In [1]: import numpy as np

In [2]: np.set_printoptions(suppress=True, linewidth=160)

In [3]: W2 = np.sign(np.array([[-4, -4, -4], [3, 5, -5], [2, -1, -2]]))

In [4]: Y = (np.tril(W2, -1) + np.eye(3)) @ (np.triu(W2, 1) + np.eye(3))

In [5]: ev = np.array([-3, 3, 5])

In [6]: J = np.rint(Y * ev @ np.linalg.inv(Y)) + 0

In [7]: J
Out[7]: 
array([[ 31., -20., -14.],
       [ 32., -19., -16.],
       [ 20., -16.,  -7.]])

In [8]: ev, vecs = np.linalg.eig(J)

In [9]: np.round(np.prod(ev), 2)
Out[9]: np.float64(-45.0)

In [10]: ev.round(2)
Out[10]: array([-3.,  3.,  5.])

In [11]: left, sigma, VT = np.linalg.svd(J, full_matrices=False)

In [12]: np.allclose(left * sigma @ VT, J)
Out[12]: True

In [13]: round(np.sqrt((sigma ** 2).sum()), 2), round(float(np.linalg.norm(J)), 2)
Out[13]: (np.float64(62.47), 62.47)

In [14]: np.round(left.T @ left, 2) + 0
Out[14]: 
array([[1., 0., 0.],
       [0., 1., 0.],
       [0., 0., 1.]])

In [15]: np.round(VT @ VT.T, 2) + 0
Out[15]: 
array([[1., 0., 0.],
       [0., 1., 0.],
       [0., 0., 1.]])

In [16]: w1 = np.array([[-3, -3, 0, -2, -1], [-2, -1, 3, 2, -1], [1, -3, 2, -3, 0]])

In [17]: coef = np.array([0, -3, -1, 1, 0])

In [18]: act = np.maximum(J @ w1 + coef, 0)

In [19]: act
Out[19]: 
array([[0., 0., 0., 0., 0.],
       [0., 0., 0., 0., 0.],
       [0., 0., 0., 0., 0.]])

In [20]: (act > 0).astype(int)
Out[20]: 
array([[0, 0, 0, 0, 0],
       [0, 0, 0, 0, 0],
       [0, 0, 0, 0, 0]])

In [21]: np.linalg.matrix_rank(act)
Out[21]: np.int64(0)

In [22]: W2 = np.array([[2, 0], [4, 5], [6, 8], [7, 2], [7, 4]])

In [23]: act @ W2
Out[23]: 
array([[0., 0.],
       [0., 0.],
       [0., 0.]])

In [24]: w1 @ W2
Out[24]: 
array([[-39, -23],
       [ 17,  19],
       [-19,  -5]])

In [25]: left, sigma, VT = np.linalg.svd(J)

In [26]: np.argmax(sigma[:-1] / (sigma[1:] + 1e-6)) + 1
Out[26]: np.int64(2)

In [27]: sigma.round(2)
Out[27]: array([62.33,  4.24,  0.17])

In [28]: Y = left[:, :2] @ np.diag(sigma[:2]) @ VT[:2]

In [29]: np.linalg.matrix_rank(Y)
Out[29]: np.int64(2)

In [30]: np.linalg.matrix_rank(J, rtol=0.05)
Out[30]: np.int64(2)

In [31]: round(float(np.linalg.norm(J - Y, 2)), 2), round(float(sigma[2]), 2)
Out[31]: (0.17, 0.17)
